% python3 -q
>>> import numpy as np
>>> np.set_printoptions(precision=2, suppress=True, linewidth=200, legacy="1.25")
>>> data = np.load("dump.npy")
>>> data
array([[ 0.82,  0.17,  0.31,  0.05, -0.1 , -0.08],
       [ 0.17,  0.83, -0.3 , -0.05,  0.1 ,  0.08],
       [ 0.31, -0.3 ,  0.45, -0.08,  0.17,  0.15],
       [ 0.05, -0.05, -0.08,  0.99,  0.03,  0.02],
       [-0.1 ,  0.1 ,  0.17,  0.03,  0.95, -0.05],
       [-0.08,  0.08,  0.15,  0.02, -0.05,  0.96]])
>>> x0 = np.array([-2, -1, 2, -2, 2, 0])
>>> np.linalg.norm(data @ x0) <= np.linalg.norm(data, 2) * np.linalg.norm(x0) + 1e-9
True
>>> data * x0
array([[-1.65, -0.17,  0.62, -0.1 , -0.2 , -0.  ],
       [-0.34, -0.83, -0.6 ,  0.09,  0.19,  0.  ],
       [-0.62,  0.3 ,  0.9 ,  0.17,  0.35,  0.  ],
       [-0.1 ,  0.05, -0.17, -1.97,  0.05,  0.  ],
       [ 0.2 , -0.1 ,  0.35, -0.05,  1.89, -0.  ],
       [ 0.17, -0.08,  0.3 , -0.05, -0.09,  0.  ]])
>>> out = data / np.sqrt((data ** 2).mean(axis=1, keepdims=True))
>>> np.linalg.norm(out, axis=1)
array([2.45, 2.45, 2.45, 2.45, 2.45, 2.45])
>>> rank = np.linalg.matrix_rank(data)
>>> rank
5
>>> null = np.linalg.svd(data)[2][rank:].T
>>> [int(np.linalg.matrix_rank(data[:, :j + 1])) for j in range(6)]
[1, 2, 3, 4, 5, 5]
>>> np.round(data @ null, 2) + 0
array([[0.],
       [0.],
       [0.],
       [0.],
       [0.],
       [0.]])
>>> null @ null.T
array([[ 0.18, -0.17, -0.31, -0.05,  0.1 ,  0.08],
       [-0.17,  0.17,  0.3 ,  0.05, -0.1 , -0.08],
       [-0.31,  0.3 ,  0.55,  0.08, -0.17, -0.15],
       [-0.05,  0.05,  0.08,  0.01, -0.03, -0.02],
       [ 0.1 , -0.1 , -0.17, -0.03,  0.05,  0.05],
       [ 0.08, -0.08, -0.15, -0.02,  0.05,  0.04]])
>>> null[:, 0] / null[np.abs(null[:, 0]).round(6).argmax(), 0]
array([-0.57,  0.55,  1.  ,  0.15, -0.31, -0.27])
>>> [int(np.linalg.matrix_rank(data[:i])) for i in range(1, len(data) + 1)]
[1, 2, 3, 4, 5, 5]
>>> null.shape
(6, 1)
>>> E = np.load("x.npy")
>>> E
array([[5., 4., 4., 0., 0., 4., 0.],
       [4., 5., 4., 0., 0., 4., 0.],
       [4., 4., 5., 0., 0., 4., 0.],
       [0., 0., 0., 5., 4., 0., 4.],
       [0., 0., 0., 4., 5., 0., 4.],
       [4., 4., 4., 0., 0., 5., 0.],
       [0., 0., 0., 4., 4., 0., 5.]])
>>> # 2 blocks once reordered
>>> w, V = np.linalg.eigh(data)
>>> np.round(np.linalg.svd(data, compute_uv=False), 2) + 0
array([1., 1., 1., 1., 1., 0.])
>>> np.linalg.eigvalsh(data + 3 * np.eye(6))
array([3., 4., 4., 4., 4., 4.])
>>> V @ np.diag(w) @ V.T
array([[ 0.82,  0.17,  0.31,  0.05, -0.1 , -0.08],
       [ 0.17,  0.83, -0.3 , -0.05,  0.1 ,  0.08],
       [ 0.31, -0.3 ,  0.45, -0.08,  0.17,  0.15],
       [ 0.05, -0.05, -0.08,  0.99,  0.03,  0.02],
       [-0.1 ,  0.1 ,  0.17,  0.03,  0.95, -0.05],
       [-0.08,  0.08,  0.15,  0.02, -0.05,  0.96]])
>>> np.round(V.T @ V, 2) + 0
array([[1., 0., 0., 0., 0., 0.],
       [0., 1., 0., 0., 0., 0.],
       [0., 0., 1., 0., 0., 0.],
       [0., 0., 0., 1., 0., 0.],
       [0., 0., 0., 0., 1., 0.],
       [0., 0., 0., 0., 0., 1.]])
>>> (w > 1e-8).sum(), (w < -1e-8).sum()
(5, 0)
>>> m1 = np.array([[4, 5], [1, 2]])
>>> m1.reshape(-1, 2)
array([[4, 5],
       [1, 2]])
>>> m1.reshape(2, -1)
array([[4, 5],
       [1, 2]])
>>> t3 = m1.reshape(2, 2, -1)
>>> np.einsum("ihd,jhd->hij", t3, t3).shape
(2, 2, 2)
>>> t3.transpose(1, 0, 2)
array([[[4],
        [1]],

       [[5],
        [2]]])
>>> t3[:, 0]
array([[4],
       [1]])
>>> t3.sum(axis=1)
array([[9],
       [3]])
>>> def softmax(z):
...     e = np.exp(z - z.max(axis=-1, keepdims=True))
...     return e / e.sum(axis=-1, keepdims=True)
... 
>>> softmax(m1[1])
array([0.27, 0.73])
>>> S = m1 @ m1.T / np.sqrt(2)
>>> np.round(softmax(S + np.triu(np.full(S.shape, -np.inf), 1)), 2) + 0
array([[1., 0.],
       [1., 0.]])
>>> np.round(softmax(S), 2) + 0
array([[1., 0.],
       [1., 0.]])
>>> np.trace(m1)
6
>>> np.sort(np.abs(np.linalg.eigvals(m1)))
array([0.55, 5.45])
>>> np.linalg.matrix_power(m1, 3)
array([[114, 165],
       [ 33,  48]])
>>> m1 @ m1
array([[21, 30],
       [ 6,  9]])
>>> np.allclose(m1 @ m1.T, m1.T @ m1)
False
>>> round(np.abs(np.linalg.eigvals(m1)).max(), 2)
5.45
>>> round(np.log10(np.linalg.cond(m1)))
1
>>> np.abs(np.linalg.svd(m1)[2][-1])
array([0.79, 0.61])
>>> [round(float(x), 2) for x in np.linalg.svd(m1, compute_uv=False)[:3]]
[6.77, 0.44]
>>> left, sv, Vt = np.linalg.svd(m1)
>>> sv
array([6.77, 0.44])
>>> np.argmax(sv[:-1] / (sv[1:] + 1e-6)) + 1
1
>>> out = left[:, :1] @ np.diag(sv[:1]) @ Vt[:1]
>>> np.linalg.matrix_rank(out)
1
>>> F = np.loadtxt("test11.csv", delimiter=",")
>>> F
array([[-2., -3., -3.,  0.,  0.,  0.,  0.],
       [-3., -2., -3.,  0.,  0.,  0.,  0.],
       [-3., -3., -2.,  0.,  0.,  0.,  0.],
       [ 0.,  0.,  0., -2., -3., -3., -3.],
       [ 0.,  0.,  0., -3., -2., -3., -3.],
       [ 0.,  0.,  0., -3., -3., -2., -3.],
       [ 0.,  0.,  0., -3., -3., -3., -2.]])
>>> # equal to its transpose
>>> np.sort(np.linalg.eigvals(E).real)
array([ 1.,  1.,  1.,  1.,  1., 13., 17.])
>>> (E != 0).astype(int)
array([[1, 1, 1, 0, 0, 1, 0],
       [1, 1, 1, 0, 0, 1, 0],
       [1, 1, 1, 0, 0, 1, 0],
       [0, 0, 0, 1, 1, 0, 1],
       [0, 0, 0, 1, 1, 0, 1],
       [1, 1, 1, 0, 0, 1, 0],
       [0, 0, 0, 1, 1, 0, 1]])
>>> E @ E
array([[73., 72., 72.,  0.,  0., 72.,  0.],
       [72., 73., 72.,  0.,  0., 72.,  0.],
       [72., 72., 73.,  0.,  0., 72.,  0.],
       [ 0.,  0.,  0., 57., 56.,  0., 56.],
       [ 0.,  0.,  0., 56., 57.,  0., 56.],
       [72., 72., 72.,  0.,  0., 73.,  0.],
       [ 0.,  0.,  0., 56., 56.,  0., 57.]])
